$ python3 -q
>>> import numpy as np
>>> from numpy import linalg as LA
>>> np.set_printoptions(precision=2, suppress=True, linewidth=140)
>>> F = np.arange(60).reshape(10, 6) + 5
>>> F
array([[ 5,  6,  7,  8,  9, 10],
       [11, 12, 13, 14, 15, 16],
       [17, 18, 19, 20, 21, 22],
       [23, 24, 25, 26, 27, 28],
       [29, 30, 31, 32, 33, 34],
       [35, 36, 37, 38, 39, 40],
       [41, 42, 43, 44, 45, 46],
       [47, 48, 49, 50, 51, 52],
       [53, 54, 55, 56, 57, 58],
       [59, 60, 61, 62, 63, 64]])
>>> LA.cond(F) > 100
np.True_
>>> np.argsort(-LA.norm(F, axis=0).round(6), kind="stable")[:3]
array([5, 4, 3])
>>> [round(float(x), 2) for x in LA.svd(F, compute_uv=False)[:3]]
[298.96, 5.91, 0.0]
>>> LA.matrix_rank(F, rtol=0.1)
np.int64(1)
>>> round(float(LA.norm(F, 2) / LA.norm(F)), 2)
1.0
>>> np.allclose(F[:-1].T @ LA.lstsq(F[:-1].T, F[-1])[0], F[-1])
True
>>> try:
...     LA.inv(F)
... except LA.LinAlgError as e:
...     print(e)
... 
Last 2 dimensions of the array must be square
>>> F @ LA.pinv(F) @ F
array([[ 5.,  6.,  7.,  8.,  9., 10.],
       [11., 12., 13., 14., 15., 16.],
       [17., 18., 19., 20., 21., 22.],
       [23., 24., 25., 26., 27., 28.],
       [29., 30., 31., 32., 33., 34.],
       [35., 36., 37., 38., 39., 40.],
       [41., 42., 43., 44., 45., 46.],
       [47., 48., 49., 50., 51., 52.],
       [53., 54., 55., 56., 57., 58.],
       [59., 60., 61., 62., 63., 64.]])
>>> LA.lstsq(F[:-1].T, F[-1])[2]
np.int32(2)
>>> U, s, vt = LA.svd(F, full_matrices=False)
>>> round(np.sqrt((s ** 2).sum()), 2), round(float(LA.norm(F)), 2)
(np.float64(299.02), 299.02)
>>> np.abs(vt[0])
array([0.38, 0.39, 0.4 , 0.41, 0.42, 0.43])
>>> np.cumsum(s ** 2) / np.sum(s ** 2)
array([1., 1., 1., 1., 1., 1.])
>>> U.shape, s.shape, vt.shape
((10, 6), (6,), (6, 6))
>>> np.round(U.T @ U, 2) + 0
array([[1., 0., 0., 0., 0., 0.],
       [0., 1., 0., 0., 0., 0.],
       [0., 0., 1., 0., 0., 0.],
       [0., 0., 0., 1., 0., 0.],
       [0., 0., 0., 0., 1., 0.],
       [0., 0., 0., 0., 0., 1.]])
>>> np.round(vt @ vt.T, 2) + 0
array([[1., 0., 0., 0., 0., 0.],
       [0., 1., 0., 0., 0., 0.],
       [0., 0., 1., 0., 0., 0.],
       [0., 0., 0., 1., 0., 0.],
       [0., 0., 0., 0., 1., 0.],
       [0., 0., 0., 0., 0., 1.]])
